>>> import numpy as np
>>> import numpy.linalg as la
>>> np.set_printoptions(precision=2, suppress=True, linewidth=200, floatmode="fixed")
>>> K = np.loadtxt("layer19.csv", delimiter=",")
>>> K
array([[ 4.00, -1.00, -1.00, -1.00, -3.00, -1.00, -2.00, -2.00, -3.00],
       [-1.00, -2.00,  1.00,  6.00, -4.00,  0.00,  5.00,  3.00, -3.00],
       [-1.00,  1.00,  6.00,  0.00, -2.00,  0.00,  2.00,  0.00,  2.00],
       [-1.00,  6.00,  0.00,  6.00,  6.00,  2.00, -3.00,  2.00,  0.00],
       [-3.00, -4.00, -2.00,  6.00,  4.00,  0.00, -1.00,  0.00,  1.00],
       [-1.00,  0.00,  0.00,  2.00,  0.00,  4.00, -2.00, -3.00,  0.00],
       [-2.00,  5.00,  2.00, -3.00, -1.00, -2.00,  0.00,  1.00,  1.00],
       [-2.00,  3.00,  0.00,  2.00,  0.00, -3.00,  1.00, -6.00,  2.00],
       [-3.00, -3.00,  2.00,  0.00,  1.00,  0.00,  1.00,  2.00,  4.00]])
>>> # equal to its transpose
>>> f = np.array([-3, -2, 0, -2, 2, 1, -3, -3, -1])
>>> out = K + np.outer(f, np.eye(9)[8])
>>> round(la.det(out) / la.det(K), 2), np.round(1 + la.solve(K, f)[8], 2)
(np.float64(-1.68), np.float64(-1.68))
>>> evals, evecs = la.eigh(K)
>>> x0 = np.array([1, 1, 2, 0, 1, 1, 1, 2, 1])
>>> la.eigvalsh(K[1:, 1:])
array([-11.44,  -7.86,  -0.72,   1.42,   5.51,   7.14,   9.16,  12.79])
>>> (np.sign(evecs[:, -1].round(6)) == np.sign(evecs[0, -1].round(6))).astype(int)
array([1, 0, 1, 0, 0, 0, 1, 0, 0])
>>> arr = np.loadtxt("m.csv", delimiter=",")
>>> arr
array([[ 0.80,  1.70,  1.60,  0.30,  0.10, -1.30,  1.10, -0.40, -0.60, -1.60, -1.40, -0.80,  0.50, -0.80,  0.50,  0.40],
       [ 1.20,  0.20, -0.70,  0.70,  0.30,  1.00, -0.10,  1.40, -0.40,  0.50,  0.40, -0.30, -0.90,  1.10,  0.30, -1.90],
       [ 0.30, -0.60, -0.70,  1.60, -0.90,  1.20,  1.10, -0.20, -0.20, -0.60,  0.90,  0.20,  0.30, -1.40, -0.10, -1.60],
       [ 0.20,  0.00, -1.00, -1.00, -2.00, -0.80, -0.30, -0.50, -0.10,  0.20,  2.20,  0.80, -1.30, -1.00, -0.50, -1.20],
       [-1.40,  0.50, -1.90, -0.10,  0.70,  0.70,  1.30,  0.30, -0.60,  1.30,  1.30,  1.50,  0.50, -1.10,  1.10,  1.70],
       [-0.60,  1.70,  1.00,  1.80, -0.30,  0.30,  0.60, -1.80,  0.90, -0.30, -1.70,  0.10, -0.50, -1.50, -0.80,  0.70],
       [-0.40,  2.50, -1.20, -1.40, -1.80,  1.20, -1.00,  0.90,  0.60, -1.20, -0.80,  1.80,  0.80,  0.30,  1.60, -0.50],
       [ 1.20,  0.00,  0.50,  0.00,  0.90, -0.10, -1.80,  1.10,  0.50,  1.40, -0.30,  0.50, -0.70, -0.50,  0.80, -1.00],
       [-0.20,  0.80,  0.10, -1.30, -1.10, -0.40, -0.40, -0.20,  1.30, -0.30, -1.00, -1.60, -0.20, -0.30,  1.00,  1.30],
       [ 1.50,  0.60, -1.30,  0.00,  0.30, -1.10,  0.60,  0.80,  0.00, -0.20, -0.10,  1.30,  1.30,  0.60,  0.70,  1.00],
       [-0.50, -0.30, -1.40, -0.30,  0.60, -1.20, -1.10,  0.40, -0.40,  0.10,  0.70,  0.10,  0.90,  0.40, -1.20,  0.60],
       [-0.43, -0.08, -1.29, -0.20,  0.69, -1.20, -1.14,  0.43, -0.49,  0.23,  0.76, -0.06,  0.97,  0.56, -1.28,  0.72],
       [ 0.50,  0.50,  1.30, -0.40, -0.80, -0.40, -1.20, -0.50,  0.40, -1.30, -0.10, -0.60,  0.50, -1.20,  0.30, -0.40],
       [ 0.20,  1.80,  1.80, -1.10, -0.60, -1.20,  1.00,  0.70, -0.90, -0.50, -1.40, -0.90,  1.70, -1.80, -0.20,  1.00]])
>>> G = arr.T @ arr
>>> np.round(np.trace(G), 2), np.round((arr ** 2).sum(), 2)
(np.float64(207.61), np.float64(207.61))
>>> np.allclose(G, G.T)
True
>>> la.matrix_rank(G)
np.int64(14)
>>> T = np.stack([arr, 2 * arr, arr[::-1]])
>>> la.matrix_rank(T)
array([14, 14, 14])
>>> la.matrix_rank(T.reshape(3, -1))
np.int64(2)
>>> np.einsum("bij,cij->bc", T, T)
array([[207.61, 415.22,  36.15],
       [415.22, 830.45,  72.30],
       [ 36.15,  72.30, 207.61]])
>>> (T @ arr.T).shape
(3, 14, 14)
>>> f = np.array([1, -2, -3])
>>> np.convolve(arr[2], f)
array([ 0.30, -1.20, -0.40,  4.80, -2.00, -1.80,  1.40, -6.00, -3.10,  0.40,  2.70,  0.20, -2.80, -2.60,  1.80,  2.80,  3.50,  4.80])
>>> M = np.load("w.npy")
>>> M
array([[-4,  2, -2,  2, -2,  4, -4,  2,  2],
       [ 0,  0,  0,  0,  0,  0,  0,  0,  0],
       [-6,  3, -3,  3, -3,  6, -6,  3,  3],
       [ 4, -2,  2, -2,  2, -4,  4, -2, -2],
       [ 0,  0,  0,  0,  0,  0,  0,  0,  0],
       [-6,  3, -3,  3, -3,  6, -6,  3,  3],
       [ 0,  0,  0,  0,  0,  0,  0,  0,  0]])
>>> la.lstsq(M[:-1].T, M[-1])[2]
np.int32(1)
>>> np.abs(np.diag(la.qr(M)[1])) > 1e-9
array([ True, False, False, False, False, False, False])
>>> M @ la.pinv(M) @ M
array([[-4.00,  2.00, -2.00,  2.00, -2.00,  4.00, -4.00,  2.00,  2.00],
       [ 0.00,  0.00,  0.00,  0.00,  0.00,  0.00,  0.00,  0.00,  0.00],
       [-6.00,  3.00, -3.00,  3.00, -3.00,  6.00, -6.00,  3.00,  3.00],
       [ 4.00, -2.00,  2.00, -2.00,  2.00, -4.00,  4.00, -2.00, -2.00],
       [ 0.00,  0.00,  0.00,  0.00,  0.00,  0.00,  0.00,  0.00,  0.00],
       [-6.00,  3.00, -3.00,  3.00, -3.00,  6.00, -6.00,  3.00,  3.00],
       [ 0.00,  0.00,  0.00,  0.00,  0.00,  0.00,  0.00,  0.00,  0.00]])
>>> np.unique(M.round(6), axis=0).shape
(4, 9)
>>> U, s, Vt = la.svd(M)
>>> s.round(2) + 0
array([21.63,  0.00,  0.00,  0.00,  0.00,  0.00,  0.00])
>>> out = U[:, :1] @ np.diag(s[:1]) @ Vt[:1]
>>> np.round(la.norm(M - out) / la.norm(M), 2)
np.float64(0.0)
>>> w1 = np.array([[3, 2, 0],
...     [2, 2, 2],
...     [1, 2, 2],
...     [3, 2, 0],
...     [1, 1, 0],
...     [0, 1, 0],
...     [3, 2, 1],
...     [0, 0, 3],
...     [2, 1, 0]])
>>> c = np.array([2, 3, 0])
>>> hid = np.maximum(M @ w1 + c, 0)
>>> hid
array([[ 0,  0,  2],
       [ 2,  3,  0],
       [ 0,  0,  3],
       [16, 11,  0],
       [ 2,  3,  0],
       [ 0,  0,  3],
       [ 2,  3,  0]])
>>> la.matrix_rank(hid)
np.int64(3)
>>> (hid > 0).astype(int)
array([[0, 0, 1],
       [1, 1, 0],
       [0, 0, 1],
       [1, 1, 0],
       [1, 1, 0],
       [0, 0, 1],
       [1, 1, 0]])
>>> C = np.array([[0, 8, 5], [0, -4, -5], [7, -6, -9]])
>>> (hid @ C).round(6).argmax(axis=1)
array([0, 1, 0, 1, 1, 0, 1])
>>> proj = hid @ la.solve(hid.T @ hid, hid.T)
>>> la.matrix_rank(np.eye(7) - proj)
np.int64(4)
>>> np.diag(proj)
array([0.18, 0.33, 0.41, 1.00, 0.33, 0.41, 0.33])
